% ipython --no-banner

In [1]: import numpy as np

In [2]: from numpy import linalg as LA

In [3]: np.set_printoptions(precision=3, suppress=True, linewidth=200)

In [4]: def rnd(a):
   ...:     return np.round(a, 3) + 0
   ...: 

In [5]: J = np.loadtxt("block12.csv", delimiter=",")

In [6]: J
Out[6]: 
array([[  3.,   4.,   5.,   6.,   7.,   8.,   9.,  10.,  11.,  12.],
       [ 13.,  14.,  15.,  16.,  17.,  18.,  19.,  20.,  21.,  22.],
       [ 23.,  24.,  25.,  26.,  27.,  28.,  29.,  30.,  31.,  32.],
       [ 33.,  34.,  35.,  36.,  37.,  38.,  39.,  40.,  41.,  42.],
       [ 43.,  44.,  45.,  46.,  47.,  48.,  49.,  50.,  51.,  52.],
       [ 53.,  54.,  55.,  56.,  57.,  58.,  59.,  60.,  61.,  62.],
       [ 63.,  64.,  65.,  66.,  67.,  68.,  69.,  70.,  71.,  72.],
       [ 73.,  74.,  75.,  76.,  77.,  78.,  79.,  80.,  81.,  82.],
       [ 83.,  84.,  85.,  86.,  87.,  88.,  89.,  90.,  91.,  92.],
       [ 93.,  94.,  95.,  96.,  97.,  98.,  99., 100., 101., 102.]])

In [7]: x0 = np.array([-5, 7, 5, 7, 1, -3, -5, 8, -5, 0])

In [8]: (J * x0).sum(axis=1)
Out[8]: array([ 43., 143., 243., 343., 443., 543., 643., 743., 843., 943.])

In [9]: J @ x0
Out[9]: array([ 43., 143., 243., 343., 443., 543., 643., 743., 843., 943.])

In [10]: J @ np.ones(10)
Out[10]: array([ 75., 175., 275., 375., 475., 575., 675., 775., 875., 975.])

In [11]: rng = np.random.default_rng(480232)

In [12]: A2 = J + rng.integers(-2, 3, (10, 2)) @ rng.integers(-2, 3, (2, 10))

In [13]: A2
Out[13]: 
array([[  2.,   2.,   3.,   5.,   6.,   6.,  14.,  12.,  10.,  10.],
       [ 13.,  16.,  17.,  16.,  17.,  20.,  16.,  18.,  22.,  24.],
       [ 23.,  24.,  25.,  26.,  27.,  28.,  29.,  30.,  31.,  32.],
       [ 33.,  32.,  33.,  36.,  37.,  36.,  42.,  42.,  40.,  40.],
       [ 40.,  46.,  47.,  43.,  44.,  50.,  52.,  48.,  52.,  54.],
       [ 53.,  56.,  57.,  56.,  57.,  60.,  56.,  58.,  62.,  64.],
       [ 63.,  62.,  63.,  66.,  67.,  66.,  72.,  72.,  70.,  70.],
       [ 76.,  72.,  73.,  79.,  80.,  76.,  76.,  82.,  80.,  80.],
       [ 81.,  84.,  85.,  84.,  85.,  88.,  93.,  90.,  91.,  92.],
       [ 92.,  98.,  99.,  95.,  96., 102.,  95.,  96., 103., 106.]])

In [14]: LA.matrix_rank(A2 - J, tol=1e-8)
Out[14]: np.int64(2)
